% python3 -q
>>> import numpy as np
>>> np.set_printoptions(precision=3, suppress=True, linewidth=160)
>>> def rnd(a):
...     return np.round(a, 3) + 0
... 
>>> F = np.load("layer17.npy")
>>> F
array([[ -2.5,   0. ,  -0.2],
       [  0.4,   1.8,   2.1],
       [ -2.1,  -0.2,  -0.1],
       [  0.7,  -2.9,  -0.6],
       [ -1. ,   0.9,  -0.5],
       [  0.1,   0. ,  -0.3],
       [ -1.2,  -0.2,  -0.8],
       [ -0.3,  -1. ,  -0.7],
       [ -0.9,   0.5,   0.3],
       [ -1.4,  -0.2,   0.4],
       [ -0.8,   0.8,   0.5],
       [ -0.1,  -1.6,   1.1],
       [ -1.7,   1.3,  -0.8],
       [  0.8,   0.7,   0.9],
       [  0.1,   1.4,  -1.7],
       [  1. ,  -0.8,   0.1],
       [  0.5,  -0.2,  -0.5],
       [  0.9,   1.1,   0.2],
       [  0. ,  -0.2,   1. ],
       [  0.5,  -0.2,  -0.2],
       [ -0.4,   0.6,  -0.5],
       [  0.1,  -0.4,   0.3],
       [ -1.4,  -1. ,   2. ],
       [ -0.1,  -1.4,   0. ],
       [  0.1,  -0.4,   0.1],
       [  0.8,   1.9,   0.4],
       [  0.6,   0. ,   0.5],
       [ -1.3,  -0.5,   0.5],
       [ -1.9,   2.2,  -1. ],
       [ -1.1,  -0.3,   1.2],
       [  0.1,  -0.1,   0.4],
       [-12. ,  -2. ,   4. ],
       [  0.1,   0.4,  -1.2],
       [  1.7,  -0.8,   0.2]])
>>> Xs = F - F.mean(axis=0)
>>> U, sv, VT = np.linalg.svd(Xs, full_matrices=False)
>>> rnd((sv ** 2).sum() ** 2 / (sv ** 4).sum())
np.float64(1.696)
>>> rnd(Xs.mean(axis=0))
array([0., 0., 0.])
>>> rnd(sv ** 2 / (sv ** 2).sum())
array([0.745, 0.161, 0.094])
>>> rnd(np.abs(VT[-1]))
array([0.224, 0.343, 0.912])
>>> Q, r_ = np.linalg.qr(F)
>>> rnd(Q.T @ Q)
array([[1., 0., 0.],
       [0., 1., 0.],
       [0., 0., 1.]])
>>> np.trace(Q @ Q.T)
np.float64(3.0)
>>> rnd(Q @ r_)
array([[ -2.5,   0. ,  -0.2],
       [  0.4,   1.8,   2.1],
       [ -2.1,  -0.2,  -0.1],
       [  0.7,  -2.9,  -0.6],
       [ -1. ,   0.9,  -0.5],
       [  0.1,   0. ,  -0.3],
       [ -1.2,  -0.2,  -0.8],
       [ -0.3,  -1. ,  -0.7],
       [ -0.9,   0.5,   0.3],
       [ -1.4,  -0.2,   0.4],
       [ -0.8,   0.8,   0.5],
       [ -0.1,  -1.6,   1.1],
       [ -1.7,   1.3,  -0.8],
       [  0.8,   0.7,   0.9],
       [  0.1,   1.4,  -1.7],
       [  1. ,  -0.8,   0.1],
       [  0.5,  -0.2,  -0.5],
       [  0.9,   1.1,   0.2],
       [  0. ,  -0.2,   1. ],
       [  0.5,  -0.2,  -0.2],
       [ -0.4,   0.6,  -0.5],
       [  0.1,  -0.4,   0.3],
       [ -1.4,  -1. ,   2. ],
       [ -0.1,  -1.4,   0. ],
       [  0.1,  -0.4,   0.1],
       [  0.8,   1.9,   0.4],
       [  0.6,   0. ,   0.5],
       [ -1.3,  -0.5,   0.5],
       [ -1.9,   2.2,  -1. ],
       [ -1.1,  -0.3,   1.2],
       [  0.1,  -0.1,   0.4],
       [-12. ,  -2. ,   4. ],
       [  0.1,   0.4,  -1.2],
       [  1.7,  -0.8,   0.2]])
>>> np.allclose(r_.T @ r_, F.T @ F)
True
>>> lab = F[:, 0] > np.median(F[:, 0])
>>> f = F[lab].mean(axis=0) - F[~lab].mean(axis=0)
>>> rnd(f)
array([ 2.276,  0.2  , -0.218])
>>> rnd((((F - F.mean(axis=0)) @ f > 0) == lab).mean())
np.float64(0.882)
>>> K = np.load("sample14.npy")
>>> K
array([[-3.003,  0.984,  2.077, -3.113,  0.954, -2.01 ],
       [-3.102,  0.949,  2.059, -2.95 ,  1.033, -2.167],
       [-2.992,  0.827,  2.131, -3.132,  1.151, -2.106],
       [-2.863,  1.077,  2.077, -2.917,  0.974, -1.793],
       [-2.883,  1.027,  2.024, -2.88 ,  1.002, -1.802],
       [-3.055,  1.113,  1.982, -2.877,  0.945, -1.918],
       [-3.028,  0.966,  2.062, -3.105,  0.922, -2.077],
       [-0.992,  1.013, -1.11 ,  3.11 ,  0.136, -2.067],
       [-0.905,  1.14 , -1.057,  2.923,  0.124, -2.041],
       [-1.135,  0.878, -1.078,  3.043,  0.088, -1.958],
       [-0.803,  1.004, -0.999,  2.976, -0.01 , -1.974],
       [-0.982,  0.883, -0.775,  2.885, -0.064, -2.193],
       [-0.961,  1.159, -1.079,  3.041,  0.058, -1.866],
       [-1.12 ,  1.245, -0.995,  3.073, -0.166, -1.986],
       [-2.112, -2.988,  0.195,  1.862, -3.136,  2.981],
       [-1.951, -3.096,  0.137,  1.878, -2.846,  2.762],
       [-2.026, -3.023, -0.044,  2.085, -2.934,  2.949],
       [-2.205, -3.021,  0.089,  1.981, -3.129,  3.183],
       [-1.967, -3.136,  0.101,  1.99 , -2.776,  2.918],
       [-1.995, -2.997, -0.02 ,  2.137, -2.947,  3.171],
       [-2.001, -2.97 ,  0.012,  1.925, -2.897,  3.05 ]])
>>> U, sv, VT = np.linalg.svd(K)
>>> rnd(sv)
array([17.489, 12.272,  9.942,  0.632,  0.431,  0.218])
>>> np.argmax(sv[:-1] / (sv[1:] + 1e-6)) + 1
np.int64(3)
>>> B = U[:, :3] @ np.diag(sv[:3]) @ VT[:3]
>>> rnd(np.abs(K - B).max())
np.float64(0.205)
>>> np.linalg.matrix_rank(B)
np.int64(3)
>>> np.linalg.matrix_rank(K, rtol=0.05)
np.int64(3)
>>> rnd(np.linalg.norm(K - B, 2)), rnd(sv[3])
(np.float64(0.632), np.float64(0.632))
